>>> import numpy as np
>>> import numpy.linalg as la
>>> np.set_printoptions(precision=2, suppress=True, linewidth=200, sign=" ")
>>> X = np.array([[4.0, 0.0, 0.0, 0.0],
...     [-2.0, -2.0, 0.0, 2.0],
...     [0.0, -4.0, 0.0, 4.0],
...     [0.0, -4.0, -4.0, 8.0]])
>>> r0 = np.array([0, -1])
>>> np.convolve(X[3], r0)
array([ 0.,  0.,  4.,  4., -8.])
>>> m1 = np.loadtxt("dump.csv", delimiter=",")
>>> m1
array([[ 0.5 ,  0.3 , -0.4 , -1.2 ,  0.4 ,  0.5 , -0.9 ,  0.1 ],
       [-1.5 , -0.1 , -0.5 ,  0.3 , -0.4 ,  0.7 , -0.5 , -1.  ],
       [ 0.9 , -0.2 , -0.2 ,  1.  , -0.3 , -0.1 ,  1.1 ,  0.  ],
       [-0.2 , -0.4 , -1.  , -0.5 , -0.8 , -1.3 ,  1.2 , -0.1 ],
       [-0.3 , -0.8 , -0.9 ,  0.9 ,  0.4 ,  1.1 ,  1.6 , -0.5 ],
       [ 2.  , -1.2 ,  0.5 ,  1.3 ,  0.2 , -0.5 , -0.5 ,  0.7 ],
       [ 0.2 ,  0.4 ,  0.6 , -1.8 ,  0.  , -0.3 ,  0.6 , -1.9 ],
       [-1.02, -0.23, -1.83,  1.19,  0.92, -1.4 , -0.13, -0.13],
       [-0.7 , -0.7 , -1.1 , -1.  ,  0.4 , -0.7 ,  0.8 , -0.1 ],
       [-1.  , -0.3 , -1.8 ,  1.1 ,  0.9 , -1.4 , -0.1 , -0.1 ]])
>>> r0, g = m1[9], m1[5]
>>> round(float(r0 @ g), 2)
-0.25
>>> p = (r0 @ g) / (r0 @ r0) * r0
>>> print(la.matrix_rank(np.outer(r0, g)))
1
>>> hat = m1 @ la.solve(m1.T @ m1, m1.T)
>>> la.matrix_rank(np.eye(10) - hat)
np.int64(2)
>>> np.trace(hat)
np.float64(8.0)
>>> x0 = np.array([1, 0, 2, 2, 2, 0, -2, -2])
>>> rhs = m1 @ x0
>>> rhs
array([-0.3 ,  0.3 , -0.3 , -7.  , -1.7 ,  5.6 ,  0.4 ,  0.06, -5.5 , -0.2 ])
>>> np.round(la.lstsq(m1, rhs)[0], 2) + 0
array([ 1.,  0.,  2.,  2.,  2.,  0., -2., -2.])
>>> try:
...     la.solve(m1, rhs)
... except la.LinAlgError as e:
...     print(e)
... 
Last 2 dimensions of the array must be square
>>> rng = np.random.default_rng(96288)
>>> rhs = rhs + 0.1 * rng.normal(size=10)
>>> print(rhs.round(2) + 0)
[-0.43  0.4  -0.47 -7.24 -1.65  5.53  0.73  0.   -5.61 -0.2 ]
>>> c, *_ = la.lstsq(m1, rhs)
>>> print(c)
[ 0.91 -0.03  2.19  2.03  2.16 -0.02 -2.   -2.15]
>>> F = np.array([[1, -1, -5, -5, -3, -2, -3],
...     [0, 4, 3, 2, 0, 3, 4],
...     [0, 0, 0, 4, 5, 3, 1],
...     [0, 0, 0, -2, -4, 1, -2],
...     [0, 0, 0, 0, 3, 1, -1],
...     [0, 0, 0, 0, 0, 1, 1],
...     [0, 0, 0, 0, 0, 0, -4]])
>>> W1 = np.array([[1, 5, 4],
...     [1, 5, 0],
...     [4, 2, 0],
...     [2, 4, 3],
...     [4, 5, 1],
...     [3, 3, 5],
...     [2, 1, 0]])
>>> c = np.array([-6, -2, 7])
>>> H = np.maximum(F @ W1 + c, 0)
>>> print((H > 0).mean(axis=0))
[ 0.43  0.57  0.86]
>>> (H > 0).astype(int)
array([[ 0,  0,  0],
       [ 1,  1,  1],
       [ 1,  1,  1],
       [ 0,  0,  1],
       [ 1,  1,  1],
       [ 0,  1,  1],
       [ 0,  0,  1]])
>>> la.matrix_rank(H)
np.int64(3)
>>> cent = np.array([[1, 2, 0], [1, 0, 0], [0, 1, 1]])
>>> W1 @ cent
array([[  6,   6,   4],
       [  6,   2,   0],
       [  6,   8,   0],
       [  6,   7,   3],
       [  9,   9,   1],
       [  6,  11,   5],
       [  3,   4,   0]])
>>> r0 = np.array([2, 3, 1, 2, 1])
>>> E = np.outer(rng.normal(size=28), r0) + 0.1 * rng.normal(size=(28, 5))
>>> print(E)
[[ 0.66  1.08  0.31  0.96  0.28]
 [ 1.63  2.18  0.76  1.64  0.84]
 [-1.41 -2.22 -0.62 -1.32 -0.61]
 [-1.31 -1.87 -0.65 -1.35 -0.47]
 [-1.3  -2.14 -0.59 -1.47 -0.79]
 [ 4.86  7.52  2.63  5.14  2.54]
 [ 1.64  2.49  0.94  1.61  0.83]
 [ 0.37  0.78  0.44  0.57  0.53]
 [ 1.81  2.63  0.9   1.41  0.94]
 [ 1.34  1.7   0.49  1.1   0.38]
 [ 3.36  4.92  1.87  3.13  1.76]
 [ 0.65  0.71  0.24  0.56  0.18]
 [-0.42 -0.7  -0.22 -0.24 -0.11]
 [ 1.22  1.66  0.58  0.99  0.51]
 [ 1.92  2.99  1.06  1.99  0.98]
 [ 0.49  0.7   0.22  0.5   0.3 ]
 [-1.53 -2.2  -0.54 -1.51 -0.85]
 [ 2.    3.2   0.98  2.06  1.09]
 [-1.51 -2.44 -0.79 -1.55 -0.99]
 [-1.55 -2.24 -0.65 -1.41 -0.63]
 [-0.99 -1.25 -0.3  -1.15 -0.51]
 [-0.47 -0.66 -0.04 -0.3  -0.18]
 [-1.93 -2.73 -0.83 -1.78 -0.82]
 [-2.17 -3.32 -0.99 -2.22 -1.14]
 [-0.57 -1.1  -0.23 -0.49 -0.3 ]
 [ 0.73  1.18  0.46  0.96  0.45]
 [-2.04 -3.05 -0.98 -1.97 -0.98]
 [-3.06 -4.47 -1.68 -2.98 -1.5 ]]
>>> q, vecs = la.qr(E[:, :4])[0], la.qr(E[:, 4:])[0]
>>> sv = la.svd(q.T @ vecs, compute_uv=False)
>>> (sv > 0.9).sum()
np.int64(1)
>>> np.round(la.norm(q @ q.T - vecs @ vecs.T, 2), 2)
np.float64(1.0)
>>> r0 = np.array([-4, 5, 0, -8, 5, 0, -5, -2, 0, 8, -7]) + 0.5
>>> A = np.eye(11) - 2 * np.outer(r0, r0) / (r0 @ r0)
>>> A.round(2) + 0
array([[ 0.91,  0.14,  0.01, -0.2 ,  0.14,  0.01, -0.12, -0.04,  0.01,  0.22, -0.17],
       [ 0.14,  0.77, -0.02,  0.31, -0.23, -0.02,  0.19,  0.06, -0.02, -0.35,  0.27],
       [ 0.01, -0.02,  1.  ,  0.03, -0.02,  0.  ,  0.02,  0.01,  0.  , -0.03,  0.02],
       [-0.2 ,  0.31,  0.03,  0.58,  0.31,  0.03, -0.25, -0.08,  0.03,  0.48, -0.37],
       [ 0.14, -0.23, -0.02,  0.31,  0.77, -0.02,  0.19,  0.06, -0.02, -0.35,  0.27],
       [ 0.01, -0.02,  0.  ,  0.03, -0.02,  1.  ,  0.02,  0.01,  0.  , -0.03,  0.02],
       [-0.12,  0.19,  0.02, -0.25,  0.19,  0.02,  0.85, -0.05,  0.02,  0.29, -0.22],
       [-0.04,  0.06,  0.01, -0.08,  0.06,  0.01, -0.05,  0.98,  0.01,  0.1 , -0.07],
       [ 0.01, -0.02,  0.  ,  0.03, -0.02,  0.  ,  0.02,  0.01,  1.  , -0.03,  0.02],
       [ 0.22, -0.35, -0.03,  0.48, -0.35, -0.03,  0.29,  0.1 , -0.03,  0.46,  0.41],
       [-0.17,  0.27,  0.02, -0.37,  0.27,  0.02, -0.22, -0.07,  0.02,  0.41,  0.68]])
>>> x0 = np.array([2, 2, -3, 0, 2, -1, 3, -1, 1, 2, 2])
>>> rhs = A @ x0
>>> c, lr = np.zeros(11), 1 / la.norm(A, 2) ** 2
>>> for i in range(50):
...     c -= lr * A.T @ (A @ c - rhs)
...     if i % 10 == 0: print(i, round(la.norm(A @ c - rhs), 2))
... 
0 0.0
10 0.0
20 0.0
30 0.0
40 0.0
>>> round(float(la.cond(A)), 2)
1.0
